In [1]: import numpy as np

In [2]: import numpy.linalg as la

In [3]: np.set_printoptions(precision=1, suppress=True, linewidth=200)

In [4]: F = np.load("run10.npy")

In [5]: print(F)
[[ 1.1  0.7  1.7  3.   0.2  0.8  1.2  1.6  0. ]
 [ 1.5  1.5  2.2  3.   0.3  1.   1.2  1.2 -0.1]
 [ 1.   0.5  1.8  3.2 -0.4  0.6  1.1  1.3 -0.2]
 [ 1.1  1.1  1.8  2.5  0.6  0.9  1.2  1.3  0. ]
 [ 1.2  0.5  2.1  3.   0.2  0.9  1.4  0.8  0.1]
 [ 0.   0.5  2.2  3.6 -0.1  1.2  1.2  1.1 -0.3]
 [ 0.7  1.1  2.4  2.7 -0.3  1.2  0.7  1.   0.2]
 [ 1.1 -0.4  0.8  0.4  0.6  2.9  0.5  1.8  1. ]
 [ 0.6  0.2  1.   0.   0.   3.5  0.7  2.1  1.1]
 [ 1.1  0.3  0.8  0.  -0.4  3.   1.2  2.3  1. ]
 [ 0.6  0.3  1.1 -0.7  0.3  2.5  1.5  1.9  1.2]
 [ 0.6  0.3  1.2  0.7  0.2  2.8  1.2  1.8  0.7]
 [ 1.6  0.2  0.7 -0.1 -0.1  3.4  1.4  2.1  1.2]
 [ 0.9  0.3  1.3  0.   0.2  3.1  1.2  2.4  0.9]
 [ 2.3  3.1  0.1  3.2  1.1  2.3  2.5  0.1  2.5]
 [ 2.3  2.9 -0.6  3.5  1.4  2.8  3.   0.1  2.7]
 [ 1.6  3.1 -0.1  2.6  0.5  3.   2.7  0.1  3.1]
 [ 2.3  3.1 -0.1  3.   1.8  3.   3.   0.2  2.9]
 [ 2.1  3.2  0.5  2.7  0.6  3.2  3.1 -0.1  3. ]
 [ 1.9  3.3 -0.2  2.9  1.1  2.8  3.1  0.   2.8]
 [ 2.1  3.1  0.   2.3  0.6  3.2  3.  -0.4  3.1]]

In [6]: dist = la.norm(F[:, None] - F[None], axis=-1)

In [7]: print(np.flatnonzero(dist[1] < dist.mean() / 2))
[0 1 2 3 4 6]

In [8]: print(la.matrix_rank(dist ** 2))
11

In [9]: print(la.norm(F, axis=1))
[4.3 4.7 4.3 4.  4.3 4.7 4.2 3.9 4.4 4.3 4.  3.9 4.7 4.5 6.6 7.2 6.7 7.3 7.2 7.  7. ]

In [10]: print(dist[1])
[1.1 0.  1.5 0.9 1.2 2.  1.3 4.3 4.7 4.4 4.7 3.6 4.7 4.3 4.4 5.2 5.1 5.3 5.1 5.1 5.4]

In [11]: print((dist + 1e9 * np.eye(21)).round(6).argmin(axis=1))
[ 2  3  0  0  0  2  4  8 13 12 13 13  9  9 19 17 20 15 20 17 18]

In [12]: print(dist.shape)
(21, 21)

In [13]: z = F[:, 1] > np.median(F[:, 1])

In [14]: r0 = F[z].mean(axis=0) - F[~z].mean(axis=0)

In [15]: print(r0)
[ 0.9  2.2 -0.7  1.6  0.7  0.1  1.2 -1.4  1.4]

In [16]: print(z.astype(int))
[0 1 0 1 0 0 1 0 0 0 0 0 0 0 1 1 1 1 1 1 1]

In [17]: print(np.argsort(-np.abs(r0).round(6), kind="stable"))
[1 3 8 7 6 0 2 4 5]

In [18]: Xs = (F - F.mean(axis=0)) / F.std(axis=0)

In [19]: print(np.argwhere(np.abs(Xs) > 2))
[[ 5  0]
 [17  4]]

In [20]: print(Xs.std(axis=0))
[1. 1. 1. 1. 1. 1. 1. 1. 1.]

In [21]: b = la.lstsq(np.delete(Xs, 6, axis=1), Xs[:, 6])[0]

In [22]: print(round(float(1 - np.var(Xs[:, 6] - np.delete(Xs, 6, axis=1) @ b)), 1))
0.9

In [23]: print(np.abs(b).argmax())
1

In [24]: m1 = np.load("layer18.npy")

In [25]: print(m1)
[[3. 2. 0. 0. 0. 0. 0. 0. 0.]
 [2. 1. 2. 0. 0. 0. 0. 0. 0.]
 [0. 2. 1. 2. 0. 0. 0. 0. 0.]
 [0. 0. 2. 1. 2. 0. 0. 0. 0.]
 [0. 0. 0. 2. 2. 2. 0. 0. 0.]
 [0. 0. 0. 0. 2. 1. 2. 0. 0.]
 [0. 0. 0. 0. 0. 2. 1. 2. 0.]
 [0. 0. 0. 0. 0. 0. 2. 1. 2.]
 [0. 0. 0. 0. 0. 0. 0. 2. 3.]]

In [26]: B = np.array([[1, 2],
    ...:     [0, 2],
    ...:     [2, 0],
    ...:     [2, 1],
    ...:     [2, 0],
    ...:     [0, -2],
    ...:     [-1, -1],
    ...:     [-2, 0],
    ...:     [2, 0]])

In [27]: print(np.einsum("ik,kj->ji", m1, B))
[[ 3.  6.  6. 10.  8.  2. -5.  0.  2.]
 [10.  6.  6.  1. -2. -4. -5. -2.  0.]]

In [28]: print(m1 @ B)
[[ 3. 10.]
 [ 6.  6.]
 [ 6.  6.]
 [10.  1.]
 [ 8. -2.]
 [ 2. -4.]
 [-5. -5.]
 [ 0. -2.]
 [ 2.  0.]]

In [29]: print(np.einsum("ik,kj->ij", m1, B))
[[ 3. 10.]
 [ 6.  6.]
 [ 6.  6.]
 [10.  1.]
 [ 8. -2.]
 [ 2. -4.]
 [-5. -5.]
 [ 0. -2.]
 [ 2.  0.]]

In [30]: print(np.vstack([m1, B.T]).shape)
(11, 9)

In [31]: q, evecs = la.qr(m1[:, :1])[0], la.qr(m1[:, 1:])[0]

In [32]: sv = la.svd(q.T @ evecs, compute_uv=False)

In [33]: print(sv)
[1.]

In [34]: print(np.degrees(np.arccos(sv.clip(0, 1))))
[14.9]

In [35]: W0 = np.load("m.npy")

In [36]: print(W0)
[[-1  0  1  2  3]
 [ 4  5  6  7  8]
 [ 9 10 11 12 13]
 [14 15 16 17 18]
 [19 20 21 22 23]
 [24 25 26 27 28]
 [29 30 31 32 33]
 [34 35 36 37 38]
 [39 40 41 42 43]
 [44 45 46 47 48]]

In [37]: U, sv, Vh = la.svd(W0)

In [38]: evecs = Vh[:(sv > 1e-8).sum()]

In [39]: rng = np.random.default_rng(8344)

In [40]: vec = W0[2] + -2 * W0[6] + rng.integers(2) * np.eye(5)[4]

In [41]: print(vec)
[-49. -50. -51. -52. -53.]

In [42]: print(np.diag(evecs.T @ evecs))
[0.6 0.3 0.2 0.3 0.6]

In [43]: print(np.allclose(evecs.T @ evecs @ vec, vec))
True

In [44]: print(la.matrix_rank(np.vstack([W0, vec])))
2

In [45]: print(la.cond(W0) > 100)
True

In [46]: print(round(la.norm(W0, 2) / la.norm(W0), 1))
1.0

In [47]: print([round(float(x), 1) for x in la.svd(W0, compute_uv=False)[:3]])
[194.9, 5.2, 0.0]

In [48]: print(np.argsort(-la.norm(W0, axis=0).round(6), kind="stable")[:3])
[4 3 2]

In [49]: Z = W0[[8, 6]].astype(float)

In [50]: for _ in range(3):
    ...:     z = la.norm(W0[:, None] - Z, axis=-1).argmin(axis=1)
    ...:     Z = np.array([W0[z == j].mean(axis=0) for j in range(2)])
    ...: 

In [51]: print(z)
[1 1 1 1 1 0 0 0 0 0]

In [52]: print(Z)
[[34. 35. 36. 37. 38.]
 [ 9. 10. 11. 12. 13.]]

In [53]: print(np.abs(Z[1] - Z[0]).argmax())
0

In [54]: print(Z[1] - Z[0])
[-25. -25. -25. -25. -25.]

In [55]: B = Z[0, 0] * Z[1:] - np.outer(Z[1:, 0], Z[0])

In [56]: print(B)
[[  0.  25.  50.  75. 100.]]

In [57]: print(la.matrix_rank(B), la.matrix_rank(Z))
1 2

In [58]: data = np.load("block19.npy")

In [59]: print(data)
[[ 2.  0.  3.  2.  0.  3.  3.  0.  0.  0.  0.]
 [ 3.  3.  3.  1.  0.  1.  3.  0.  0.  0.  0.]
 [ 3.  0.  1.  3.  0.  3.  2.  0.  0.  0.  0.]
 [ 2.  2.  1.  3.  0.  3.  2.  0.  0.  0.  0.]
 [ 2.  1.  1.  1.  3.  1.  1.  0.  0.  0.  0.]
 [ 2.  1.  3.  3.  0.  3.  0.  0.  0.  0.  0.]
 [ 1.  0.  1.  2.  2.  3.  2.  0.  0.  0.  0.]
 [ 0.  0.  0.  0.  0.  0.  0.  0.  1.  0.  3.]
 [ 0.  0.  0.  0.  0.  0.  0.  5.  2. -4.  5.]
 [ 0.  0.  0.  0.  0.  0.  0. -2.  3.  1.  1.]
 [ 0.  0.  0.  0.  0.  0.  0.  5. -4.  0.  3.]]

In [60]: Z = F[[19, 14]].astype(float)

In [61]: for _ in range(3):
    ...:     z = la.norm(F[:, None] - Z, axis=-1).argmin(axis=1)
    ...:     Z = np.array([F[z == j].mean(axis=0) for j in range(2)])
    ...: 

In [62]: print(z)
[1 1 1 1 1 1 1 1 1 1 1 1 1 1 0 0 0 0 0 0 0]

In [63]: print(np.abs(Z[1] - Z[0]).argmax())
1

In [64]: print(Z[1] - Z[0])
[-1.2 -2.6  1.6 -1.4 -0.9 -0.9 -1.8  1.6 -2.4]

In [65]: print(Z)
[[ 2.1  3.1 -0.1  2.9  1.   2.9  2.9  0.   2.9]
 [ 0.9  0.5  1.5  1.5  0.1  2.   1.1  1.6  0.5]]

In [66]: print(np.bincount(z))
[ 7 14]

In [67]: print(round(np.log10(la.cond(data))))
2

In [68]: print(la.matrix_rank(data, rtol=0.1))
9

In [69]: print(np.abs(la.svd(data)[2][-1]))
[0.3 0.1 0.1 0.7 0.1 0.6 0.2 0.  0.  0.  0. ]

In [70]: print([round(float(x), 1) for x in la.svd(data, compute_uv=False)[:3]])
[13.0, 9.9, 6.2]

In [71]: print(round(la.norm(data, 2) / la.norm(data), 1))
0.7

In [72]: U, sv, Vh = la.svd(data)

In [73]: print(sv)
[13.   9.9  6.2  3.9  3.4  2.8  2.5  2.2  1.5  0.7  0.1]

In [74]: print(np.argmax(sv[:-1] / (sv[1:] + 1e-6)) + 1)
10

In [75]: B = U[:, :10] @ np.diag(sv[:10]) @ Vh[:10]

In [76]: print(round(np.abs(data - B).max(), 1))
0.0

In [77]: print(np.round(la.norm(data - B) / la.norm(data), 1))
0.0

In [78]: print(np.round(la.norm(data - B, 2), 1), np.round(sv[10], 1))
0.1 0.1

In [79]: print(la.matrix_rank(B))
10

In [80]: M = np.load("dump.npy")

In [81]: print(M)
[[9 0 0 0 0 0 0 0 0 0 0]
 [0 3 0 0 0 0 0 0 0 0 0]
 [0 0 5 0 0 0 0 0 0 0 0]
 [0 0 0 1 0 0 0 0 0 0 0]
 [0 0 0 0 9 0 0 0 0 0 0]
 [0 0 0 0 0 6 0 0 0 0 0]
 [0 0 0 0 0 0 7 0 0 0 0]
 [0 0 0 0 0 0 0 3 0 0 0]
 [0 0 0 0 0 0 0 0 2 0 0]
 [0 0 0 0 0 0 0 0 0 2 0]
 [0 0 0 0 0 0 0 0 0 0 5]]

In [82]: q, r_ = la.qr(M)

In [83]: print(np.allclose(r_.T @ r_, M.T @ M))
True

In [84]: print(np.trace(q @ q.T))
11.0

In [85]: print(q @ r_)
[[9. 0. 0. 0. 0. 0. 0. 0. 0. 0. 0.]
 [0. 3. 0. 0. 0. 0. 0. 0. 0. 0. 0.]
 [0. 0. 5. 0. 0. 0. 0. 0. 0. 0. 0.]
 [0. 0. 0. 1. 0. 0. 0. 0. 0. 0. 0.]
 [0. 0. 0. 0. 9. 0. 0. 0. 0. 0. 0.]
 [0. 0. 0. 0. 0. 6. 0. 0. 0. 0. 0.]
 [0. 0. 0. 0. 0. 0. 7. 0. 0. 0. 0.]
 [0. 0. 0. 0. 0. 0. 0. 3. 0. 0. 0.]
 [0. 0. 0. 0. 0. 0. 0. 0. 2. 0. 0.]
 [0. 0. 0. 0. 0. 0. 0. 0. 0. 2. 0.]
 [0. 0. 0. 0. 0. 0. 0. 0. 0. 0. 5.]]

In [86]: print(r_)
[[9. 0. 0. 0. 0. 0. 0. 0. 0. 0. 0.]
 [0. 3. 0. 0. 0. 0. 0. 0. 0. 0. 0.]
 [0. 0. 5. 0. 0. 0. 0. 0. 0. 0. 0.]
 [0. 0. 0. 1. 0. 0. 0. 0. 0. 0. 0.]
 [0. 0. 0. 0. 9. 0. 0. 0. 0. 0. 0.]
 [0. 0. 0. 0. 0. 6. 0. 0. 0. 0. 0.]
 [0. 0. 0. 0. 0. 0. 7. 0. 0. 0. 0.]
 [0. 0. 0. 0. 0. 0. 0. 3. 0. 0. 0.]
 [0. 0. 0. 0. 0. 0. 0. 0. 2. 0. 0.]
 [0. 0. 0. 0. 0. 0. 0. 0. 0. 2. 0.]
 [0. 0. 0. 0. 0. 0. 0. 0. 0. 0. 5.]]

In [87]: print(abs(r_[0, 0]), round(float(la.norm(M[:, 0])), 1))
9.0 9.0

In [88]: print(q)
[[ 1.  0.  0.  0.  0.  0.  0.  0.  0.  0.  0.]
 [-0.  1.  0.  0.  0.  0.  0.  0.  0.  0.  0.]
 [-0. -0.  1.  0.  0.  0.  0.  0.  0.  0.  0.]
 [-0. -0. -0.  1.  0.  0.  0.  0.  0.  0.  0.]
 [-0. -0. -0. -0.  1.  0.  0.  0.  0.  0.  0.]
 [-0. -0. -0. -0. -0.  1.  0.  0.  0.  0.  0.]
 [-0. -0. -0. -0. -0. -0.  1.  0.  0.  0.  0.]
 [-0. -0. -0. -0. -0. -0. -0.  1.  0.  0.  0.]
 [-0. -0. -0. -0. -0. -0. -0. -0.  1.  0.  0.]
 [-0. -0. -0. -0. -0. -0. -0. -0. -0.  1.  0.]
 [-0. -0. -0. -0. -0. -0. -0. -0. -0. -0.  1.]]

In [89]: print(np.abs(np.diag(r_)))
[9. 3. 5. 1. 9. 6. 7. 3. 2. 2. 5.]

In [90]: U, sv, Vh = la.svd(M, full_matrices=False)

In [91]: print(np.allclose(U * sv @ Vh, M))
True

In [92]: print(U.shape, sv.shape, Vh.shape)
(11, 11) (11,) (11, 11)

In [93]: print((sv > 1e-8).sum())
11

In [94]: B = M / la.norm(M, axis=1, keepdims=True)

In [95]: cov = B @ B.T

In [96]: print(np.degrees(np.arccos(np.clip(cov[6, 3], -1, 1))))
90.0

In [97]: print(la.norm(B, axis=1))
[1. 1. 1. 1. 1. 1. 1. 1. 1. 1. 1.]

In [98]: ev, evecs = la.eigh(M)

In [99]: vec = np.array([-1, -1, -3, 3, -1, 1, 3, -2, 3, 3, 1])

In [100]: print(la.eigvalsh(M[1:, 1:]))
[1. 2. 2. 3. 3. 5. 5. 6. 7. 9.]

In [101]: print(round(float(vec @ M @ vec / (vec @ vec)), 1), ev[0], ev[-1])
3.6 1.0 9.0

In [102]: print(np.abs(M).sum(axis=1).max(), np.abs(ev).max())
9 9.0

In [103]: print(vec @ M @ vec)
197

In [104]: low = la.cholesky(M)

In [105]: print(low)
[[3.  0.  0.  0.  0.  0.  0.  0.  0.  0.  0. ]
 [0.  1.7 0.  0.  0.  0.  0.  0.  0.  0.  0. ]
 [0.  0.  2.2 0.  0.  0.  0.  0.  0.  0.  0. ]
 [0.  0.  0.  1.  0.  0.  0.  0.  0.  0.  0. ]
 [0.  0.  0.  0.  3.  0.  0.  0.  0.  0.  0. ]
 [0.  0.  0.  0.  0.  2.4 0.  0.  0.  0.  0. ]
 [0.  0.  0.  0.  0.  0.  2.6 0.  0.  0.  0. ]
 [0.  0.  0.  0.  0.  0.  0.  1.7 0.  0.  0. ]
 [0.  0.  0.  0.  0.  0.  0.  0.  1.4 0.  0. ]
 [0.  0.  0.  0.  0.  0.  0.  0.  0.  1.4 0. ]
 [0.  0.  0.  0.  0.  0.  0.  0.  0.  0.  2.2]]

In [106]: print(la.eigvalsh(M).min() > 0)
True

In [107]: z = rng.integers(0, 3, 11)

In [108]: A = (z[:, None] == z) * 2 + np.eye(11)

In [109]: print(A)
[[3. 0. 0. 2. 2. 2. 2. 2. 2. 2. 0.]
 [0. 3. 0. 0. 0. 0. 0. 0. 0. 0. 2.]
 [0. 0. 3. 0. 0. 0. 0. 0. 0. 0. 0.]
 [2. 0. 0. 3. 2. 2. 2. 2. 2. 2. 0.]
 [2. 0. 0. 2. 3. 2. 2. 2. 2. 2. 0.]
 [2. 0. 0. 2. 2. 3. 2. 2. 2. 2. 0.]
 [2. 0. 0. 2. 2. 2. 3. 2. 2. 2. 0.]
 [2. 0. 0. 2. 2. 2. 2. 3. 2. 2. 0.]
 [2. 0. 0. 2. 2. 2. 2. 2. 3. 2. 0.]
 [2. 0. 0. 2. 2. 2. 2. 2. 2. 3. 0.]
 [0. 2. 0. 0. 0. 0. 0. 0. 0. 0. 3.]]

In [110]: Xs = W0 - W0.mean(axis=0)

In [111]: evecs = la.svd(Xs)[2][:2]

In [112]: B = Xs - Xs @ evecs.T @ evecs

In [113]: print(np.round(B.std(axis=0), 1) + 0)
[0. 0. 0. 0. 0.]

In [114]: print(np.round(np.cov(Xs @ evecs.T, rowvar=False), 1) + 0)
[[1145.8    0. ]
 [   0.     0. ]]

In [115]: print(np.trace(A))
33.0

In [116]: print(np.allclose(A, A.T))
True

In [117]: print(round(la.det(A), 1))
255.0

In [118]: print(np.allclose(A @ A.T, A.T @ A))
True

In [119]: print(round(float(np.abs(la.eigvals(A)).max()), 1))
17.0

In [120]: T = np.stack([A, -3 * A, A[::-1]])

In [121]: print(T.sum(axis=0))
[[-6.  2.  0. -4. -4. -4. -4. -4. -4. -4.  3.]
 [ 2. -6.  0.  2.  2.  2.  2.  2.  2.  3. -4.]
 [ 2.  0. -6.  2.  2.  2.  2.  2.  3.  2.  0.]
 [-2.  0.  0. -4. -2. -2. -2. -1. -2. -2.  0.]
 [-2.  0.  0. -2. -4. -2. -1. -2. -2. -2.  0.]
 [-2.  0.  0. -2. -2. -3. -2. -2. -2. -2.  0.]
 [-2.  0.  0. -2. -1. -2. -4. -2. -2. -2.  0.]
 [-2.  0.  0. -1. -2. -2. -2. -4. -2. -2.  0.]
 [-4.  0.  3. -4. -4. -4. -4. -4. -6. -4.  0.]
 [-4.  3.  0. -4. -4. -4. -4. -4. -4. -6.  2.]
 [ 3. -4.  0.  2.  2.  2.  2.  2.  2.  2. -6.]]

In [122]: print(la.matrix_rank(T))
[11 11 11]

In [123]: print(la.matrix_rank(T.reshape(3, -1)))
2

In [124]: print(T.shape)
(3, 11, 11)

In [125]: J = np.load("test11.npy")

In [126]: print(J)
[[ 0.8  1.6 -1.5  2.5 -1.1  1. ]
 [ 0.   3.9 -1.9  3.1 -3.1  2.7]
 [ 0.1 -2.1 -5.   4.5  0.9  2.6]
 [ 1.8  4.9 -3.4 -3.4 -3.1  8.9]
 [-3.8  5.8 -4.9  0.7 -3.5  4.1]
 [ 2.3  4.  -3.7 -1.4 -3.3  8.9]
 [-0.4  1.3 -3.6  4.6 -1.2  1.7]
 [ 4.2  6.8 -2.6 -5.5 -5.4 12.9]
 [ 4.5 -1.4 -3.7 -2.7  1.   7.4]
 [ 1.6  0.3 -2.1  0.2  0.6  2.6]
 [ 4.8  3.4 -3.   3.7 -5.   9.7]
 [ 1.8 -2.2 -0.8  4.4  1.2 -0.5]
 [ 5.   2.  -5.1  1.2 -2.4 11.5]
 [ 2.4  3.1 -1.3 -4.2 -1.7  7.2]
 [-3.3  6.  -4.2  1.  -3.4  4.1]
 [ 2.5  1.3 -2.   8.3 -3.3  3.1]
 [ 2.5  2.4 -1.3 -4.3 -1.9  7.3]
 [-0.3  4.8 -4.4  0.6 -3.4  6. ]
 [ 2.3  3.  -3.5 -6.4 -2.  10.6]
 [ 1.7  7.7 -3.  -3.3 -5.3  9.9]
 [-0.4  6.1 -6.3  3.5 -4.4  8.3]
 [ 1.   2.1 -1.  -2.  -1.9  4.3]
 [-0.1  2.1 -4.3  7.5 -3.   3. ]
 [-3.4  7.8 -4.9  0.9 -5.3  5.5]
 [-0.4  7.1 -4.8  1.1 -4.7  7.7]
 [ 1.7 -2.4 -0.7  4.2  0.6 -1.1]
 [-2.8  3.5 -3.1  0.5 -1.2  2.2]
 [ 1.7 -1.  -1.3  6.9 -0.6  1. ]
 [ 2.8  0.  -5.3  3.2 -0.5  7.6]
 [ 0.8  6.4 -3.1  0.8 -5.1  8.2]
 [ 1.4  3.9 -3.6  8.1 -4.2  4.3]]

In [127]: Xs = J - J.mean(axis=0)

In [128]: U, sv, Vh = la.svd(Xs, full_matrices=False)

In [129]: print((np.sign(U[:, 0]) == np.sign(U[0, 0])).astype(int))
[1 1 1 0 0 0 1 0 0 1 0 1 0 0 0 1 0 0 0 0 0 0 1 0 0 1 1 1 1 0 1]

In [130]: print(np.abs(Vh[0]).argmax())
5

In [131]: print(np.abs(U[:, 0]).argmax())
7

In [132]: print(np.round((sv ** 2).sum() ** 2 / (sv ** 4).sum(), 1))
2.5

In [133]: print(np.searchsorted(np.cumsum(sv ** 2) / (sv ** 2).sum(), 0.9) + 1)
3
